$ python -q
>>> import numpy as np
>>> np.set_printoptions(precision=1, suppress=True, linewidth=160)
>>> def tidy(a):
...     return np.round(a, 1) + 0
... 
>>> mat = np.cumsum(np.array([[3, 1, 1],
...     [3, 5, 3],
...     [2, 5, 3],
...     [5, 0, 2],
...     [1, 1, 1],
...     [5, 2, 5],
...     [5, 5, 3],
...     [0, 4, 4],
...     [1, 2, 1],
...     [3, 5, 0],
...     [1, 5, 0],
...     [3, 3, 1],
...     [3, 3, 5],
...     [1, 2, 1],
...     [0, 3, 3],
...     [4, 4, 3],
...     [5, 5, 2],
...     [5, 1, 0],
...     [4, 5, 2]]), axis=0)
>>> print(mat)
[[ 3  1  1]
 [ 6  6  4]
 [ 8 11  7]
 [13 11  9]
 [14 12 10]
 [19 14 15]
 [24 19 18]
 [24 23 22]
 [25 25 23]
 [28 30 23]
 [29 35 23]
 [32 38 24]
 [35 41 29]
 [36 43 30]
 [36 46 33]
 [40 50 36]
 [45 55 38]
 [50 56 38]
 [54 61 40]]
>>> C2 = np.cov(mat, rowvar=False)
>>> print(tidy(np.corrcoef(mat[:, 2], mat[:, 1])[0, 1]))
1.0
>>> np.argwhere(np.triu(np.abs(np.corrcoef(mat.T)) > 0.8, 1))
array([[0, 1],
       [0, 2],
       [1, 2]])
>>> np.median(mat, axis=0)
array([28., 30., 23.])
>>> C2.shape
(3, 3)
>>> tidy(np.polyfit(mat[:, 2], mat[:, 1], 1))
array([ 1.5, -3.1])
>>> tidy(np.corrcoef(mat.T))
array([[1., 1., 1.],
       [1., 1., 1.],
       [1., 1., 1.]])
>>> print(tidy(mat.std(axis=0)))
[14.2 18.1 11.8]
>>> Uu, s, Vt = np.linalg.svd(mat)
>>> np.argmax(s[:-1] / (s[1:] + 1e-6)) + 1
np.int64(1)
>>> tidy(s)
array([231.8,  11.6,   6.9])
>>> Y = Uu[:, :1] @ np.diag(s[:1]) @ Vt[:1]
>>> tidy(np.abs(mat - Y).max())
np.float64(4.2)
>>> print(tidy(np.linalg.norm(mat - Y) / np.linalg.norm(mat)))
0.1
>>> np.linalg.matrix_rank(mat, rtol=0.05)
np.int64(1)
>>> Ac = mat - mat.mean(axis=0)
>>> Uu, s, Vt = np.linalg.svd(Ac, full_matrices=False)
>>> np.searchsorted(np.cumsum(s ** 2) / (s ** 2).sum(), 0.9) + 1
np.int64(1)
>>> tidy(Vt[0] * np.sign(Vt[0, np.abs(Vt[0]).argmax()]))
array([0.5, 0.7, 0.5])
>>> print(tidy((s ** 2).sum() ** 2 / (s ** 4).sum()))
1.0
>>> np.abs(Uu[:, 0]).argmax()
np.int64(18)
>>> w1 = np.array([[5, 6, 2], [1, 2, 2], [2, 1, 1]])
>>> c = np.array([3, 3, 0])
>>> hid = np.maximum(mat @ w1 + c, 0)
>>> print(np.linalg.matrix_rank(hid))
3
>>> (hid > 0).mean(axis=0)
array([1., 1., 1.])
>>> basis = np.array([[3, -1, -2], [1, 2, 1], [2, 1, 0]])
>>> hid @ basis
array([[ 105,   36,  -18],
       [ 252,   91,  -39],
       [ 374,  137,  -56],
       [ 517,  184,  -82],
       [ 560,  199,  -89],
       [ 748,  259, -124],
       [ 945,  332, -153],
       [1017,  356, -165],
       [1069,  376, -172],
       [1189,  428, -184],
       [1259,  462, -188],
       [1370,  505, -203],
       [1517,  552, -230],
       [1569,  572, -237],
       [1623,  590, -246],
       [1786,  649, -271],
       [1974,  721, -297],
       [2108,  771, -317],
       [2271,  834, -339]])
